% python3 -q
>>> import numpy as np
>>> from numpy import linalg as LA
>>> np.set_printoptions(precision=1, suppress=True, linewidth=120)
>>> data = np.load("out15.npy")
>>> data
array([[ 1.4,  1.8,  2. ],
       [-2.1,  2.1, -0.5],
       [ 1.7,  1.1, -2.2]])
>>> r0 = np.array([-1, -2, 1])
>>> A2 = data + np.outer(r0, np.eye(3)[2])
>>> A2
array([[ 1.4,  1.8,  1. ],
       [-2.1,  2.1, -2.5],
       [ 1.7,  1.1, -1.2]])
>>> r0, g = data[0], data[2]
>>> round(float(r0 @ g), 1)
0.0
>>> r0 @ r0
np.float64(9.0)
>>> pr = (r0 @ g) / (r0 @ r0) * r0
>>> round(float((g - pr) @ r0), 1)
-0.0
>>> rng = np.random.default_rng(889)
>>> z = rng.permutation(3)
>>> A2 = data[:, z] * rng.choice([-1, 1], 3)
>>> A2
array([[ 1.4,  2. , -1.8],
       [-2.1, -0.5, -2.1],
       [ 1.7, -2.2, -1.1]])
>>> left, _, Vh = LA.svd(data.T @ A2)
>>> np.round(left @ Vh, 1) + 0
array([[ 1.,  0.,  0.],
       [ 0.,  0., -1.],
       [ 0.,  1.,  0.]])
>>> m1 = np.load("a.npy")
>>> m1
array([[ 4.9, -1.8],
       [-6.7,  1.4],
       [-5.3, -0.9]])
>>> left, s, Vh = LA.svd(m1, full_matrices=False)
>>> left.shape, s.shape, Vh.shape
((3, 2), (2,), (2, 2))
>>> np.round(Vh @ Vh.T, 1) + 0
array([[1., 0.],
       [0., 1.]])
>>> np.round(left.T @ left, 1) + 0
array([[1., 0.],
       [0., 1.]])
>>> np.cumsum(s ** 2) / np.sum(s ** 2)
array([1., 1.])
>>> x0 = np.array([0, -3])
>>> y = m1 @ x0
>>> np.round(LA.lstsq(m1, y)[0], 1) + 0
array([ 0., -3.])
>>> np.round(LA.pinv(m1) @ m1, 1) + 0
array([[1., 0.],
       [0., 1.]])
>>> y = y + 0.3 * rng.normal(size=3)
>>> y
array([ 5.2, -4.6,  3.2])
>>> b, *_ = LA.lstsq(m1, y)
>>> np.round(m1.T @ (y - m1 @ b), 1) + 0
array([0., 0.])
>>> [round(float(LA.norm(LA.solve(m1.T @ m1 + lam * np.eye(2), m1.T @ y))), 2) for lam in (0, 1, 10, 100)]
[3.2, 2.58, 0.99, 0.24]
>>> z = rng.permutation(2)
>>> A2 = m1[:, z] * rng.choice([-1, 1], 2)
>>> A2
array([[-4.9, -1.8],
       [ 6.7,  1.4],
       [ 5.3, -0.9]])
>>> left, _, Vh = LA.svd(m1.T @ A2)
>>> np.round(LA.lstsq(m1, A2)[0], 1) + 0
array([[-1.,  0.],
       [ 0.,  1.]])
>>> z
array([0, 1])
>>> np.round(left @ Vh, 1) + 0
array([[-1.,  0.],
       [ 0.,  1.]])
>>> O, V = LA.qr(m1[:, :1])[0], LA.qr(m1[:, 1:])[0]
>>> s = LA.svd(O.T @ V, compute_uv=False)
>>> (s > 0.9).sum()
np.int64(0)
>>> np.degrees(np.arccos(s.clip(0, 1)))
array([56.2])
>>> X = np.load("test18.npy")
>>> X
array([[  1,  -3,   9, -27],
       [  1,  -2,   4,  -8],
       [  1,  -1,   1,  -1],
       [  1,   0,   0,   0]])
>>> np.round(LA.det(X.T), 1)
np.float64(12.0)
>>> np.einsum("ii->", X)
np.int64(0)
>>> round(LA.det(X[::-1]), 1)
np.float64(12.0)
>>> np.round(np.poly(X), 1) + 0
array([ 1.,  0., 22., 10., 12.])
>>> round(float(LA.eigvals(X).sum().real), 1)
-0.0
>>> (X - X.T) / 2
array([[  0. ,  -2. ,   4. , -14. ],
       [  2. ,   0. ,   2.5,  -4. ],
       [ -4. ,  -2.5,   0. ,  -0.5],
       [ 14. ,   4. ,   0.5,   0. ]])
>>> X @ X
array([[-20,  -6,   6, -12],
       [ -5,  -3,   5, -15],
       [  0,  -2,   6, -20],
       [  1,  -3,   9, -27]])
>>> (X + X.T) / 2
array([[  1. ,  -1. ,   5. , -13. ],
       [ -1. ,  -2. ,   1.5,  -4. ],
       [  5. ,   1.5,   1. ,  -0.5],
       [-13. ,  -4. ,  -0.5,   0. ]])
>>> round(np.abs(LA.eigvals(X)).max(), 1)
np.float64(4.7)
>>> np.allclose(X @ X.T, X.T @ X)
False
>>> theta = rng.uniform(0, 2 * np.pi, 20)
>>> O, _ = LA.qr(np.array([[-0.3, -0.3], [1.0, 0.4], [0.1, -0.6]]))
>>> mat = 20 * np.c_[np.cos(theta), np.sin(theta)] @ O.T
>>> mat
array([[  6.9, -18.5,   2.9],
       [  6.9, -18.5,   3.1],
       [  7.3, -18. ,   4.8],
       [ -7.8,  15.7,  -9.6],
       [ -6.1,  19. ,   0.4],
       [  7.4,  -8.5,  16.5],
       [  6.5,  -4. ,  18.5],
       [ -5.5,   0.4, -19.2],
       [  2.9,   7. ,  18.5],
       [ -2.2,  16.3,  11.3],
       [  4.6, -18.7,  -5.4],
       [  6.1, -19. ,  -0.5],
       [  5.7,  -0.8,  19.2],
       [  3.7,   5. ,  19. ],
       [ -6.2,   2.9, -18.8],
       [ -7.8,  11.7, -14.2],
       [ -1.1, -11. , -16.7],
       [  4.9,   1.7,  19.3],
       [  1.2,  10.8,  16.8],
       [  5.2,   0.8,  19.3]])
>>> mat.shape
(20, 3)
>>> np.round(LA.norm(mat), 1)
np.float64(89.4)
>>> np.unravel_index(np.abs(mat).argmax(), mat.shape)
(np.int64(17), np.int64(2))
>>> np.round(LA.svd(mat, compute_uv=False), 1) + 0
array([67.5, 58.7,  0. ])
>>> np.round(np.abs(mat).max(), 1)
np.float64(19.3)
>>> LA.matrix_rank(mat)
np.int64(2)
>>> mat.sum(axis=0)
array([ 32.4, -25.9,  85.2])
>>> left, s, Vh = LA.svd(mat)
>>> V = Vh[:(s > 1e-8).sum()]
>>> x0 = mat[0] + 2 * mat[12] + rng.integers(2) * np.eye(3)[2]
>>> x0
array([ 18.2, -20.1,  41.2])
>>> np.round(LA.norm(x0 - V.T @ V @ x0), 1)
np.float64(0.0)
>>> np.diag(V.T @ V)
array([0.2, 0.9, 0.9])
>>> Xc = mat - mat.mean(axis=0)
>>> left, s, Vh = LA.svd(Xc, full_matrices=False)
>>> np.round(Vh[0] * np.sign(Vh[0, np.abs(Vh[0]).argmax()]), 1) + 0
array([0.3, 0. , 1. ])
>>> s.round(1) + 0
array([64.3, 58.5,  0. ])
>>> LA.matrix_rank(Xc)
np.int64(2)
>>> z = mat[:, 0] > np.median(mat[:, 0])
>>> r0 = mat[z].mean(axis=0) - mat[~z].mean(axis=0)
>>> z.astype(int)
array([1, 1, 1, 0, 0, 1, 1, 0, 0, 0, 1, 1, 1, 0, 0, 0, 0, 1, 0, 1])
>>> ((mat - mat.mean(axis=0)) @ r0 > 0).astype(int)
array([1, 1, 1, 0, 0, 1, 1, 0, 1, 0, 1, 1, 1, 1, 0, 0, 0, 1, 0, 1])
>>> W0 = np.load("block0.npy")
>>> W0
array([[ 2.,  0.,  0.],
       [ 3.,  2.,  0.],
       [ 0.,  0., -1.]])
>>> np.diff(data, axis=0)
array([[-3.4,  0.3, -2.5],
       [ 3.8, -1. , -1.7]])
>>> LA.matrix_rank(data)
np.int64(3)
>>> round(float(np.abs(data).max()), 1)
2.2
>>> LA.svd(data, compute_uv=False)
array([3., 3., 3.])
>>> data - data[0]
array([[ 0. ,  0. ,  0. ],
       [-3.4,  0.3, -2.5],
       [ 0.3, -0.7, -4.2]])
>>> round(LA.norm(data), 1)
np.float64(5.2)
>>> data.shape
(3, 3)
>>> O = W0.astype(float).copy()
>>> for j in range(3):
...     O[:, j] -= O[:, :j] @ (O[:, :j].T @ O[:, j])
...     O[:, j] /= LA.norm(O[:, j])
... 
>>> np.round(O.T @ W0, 1) + 0
array([[3.6, 1.7, 0. ],
       [0. , 1.1, 0. ],
       [0. , 0. , 1. ]])
>>> O, R = LA.qr(W0)
>>> np.round(O.T @ O, 1) + 0
array([[1., 0., 0.],
       [0., 1., 0.],
       [0., 0., 1.]])
>>> np.allclose(R.T @ R, W0.T @ W0)
True
>>> np.abs(np.diag(R))
array([3.6, 1.1, 1. ])
>>> np.round(O @ R, 1) + 0
array([[ 2.,  0.,  0.],
       [ 3.,  2.,  0.],
       [ 0.,  0., -1.]])
>>> O.shape, R.shape
((3, 3), (3, 3))
>>> A2 = np.array([[2, 0], [0, 1]])
>>> W2 = np.kron(A2, W0)
>>> W2.shape
(6, 6)
>>> A = np.array([[1.4, 18.0, 0.8], [-0.4, -3.0, -0.4], [1.2, -12.0, 0.4]])
>>> LA.norm(A, axis=1).argmax()
np.int64(0)
>>> E = np.load("data.npy")
>>> E
array([[-5,  4,  3,  1],
       [ 6, -7, -7, -8],
       [-7, -3,  9,  6],
       [-6, -6,  1,  1]])
>>> A2 = E / LA.norm(E, axis=1, keepdims=True)
>>> gram = A2 @ A2.T
>>> gram
array([[ 1. , -0.9,  0.6,  0.2],
       [-0.9,  1. , -0.7, -0.1],
       [ 0.6, -0.7,  1. ,  0.7],
       [ 0.2, -0.1,  0.7,  1. ]])
>>> (np.abs(gram) > 0.9).astype(int)
array([[1, 0, 0, 0],
       [0, 1, 0, 0],
       [0, 0, 1, 0],
       [0, 0, 0, 1]])
>>> gram[3]
array([ 0.2, -0.1,  0.7,  1. ])
>>> A2 = np.array([[-3, 5, 3], [3, 3, 2]])
>>> W2 = np.kron(A2, E)
>>> W2.shape
(8, 12)
>>> A2 = np.array([[3, 3], [1, 3], [3, 3]])
>>> M = np.tile(A2, (2, 3))
>>> M
array([[3, 3, 3, 3, 3, 3],
       [1, 3, 1, 3, 1, 3],
       [3, 3, 3, 3, 3, 3],
       [3, 3, 3, 3, 3, 3],
       [1, 3, 1, 3, 1, 3],
       [3, 3, 3, 3, 3, 3]])
>>> blk = np.stack([M, -3 * M, M[::-1]])
>>> LA.matrix_rank(blk.reshape(3, -1))
np.int64(1)
>>> (blk @ M.T).shape
(3, 6, 6)
>>> blk.shape
(3, 6, 6)
>>> blk.sum(axis=0)
array([[-3, -3, -3, -3, -3, -3],
       [-1, -3, -1, -3, -1, -3],
       [-3, -3, -3, -3, -3, -3],
       [-3, -3, -3, -3, -3, -3],
       [-1, -3, -1, -3, -1, -3],
       [-3, -3, -3, -3, -3, -3]])
>>> LA.matrix_rank(blk)
array([2, 2, 2])
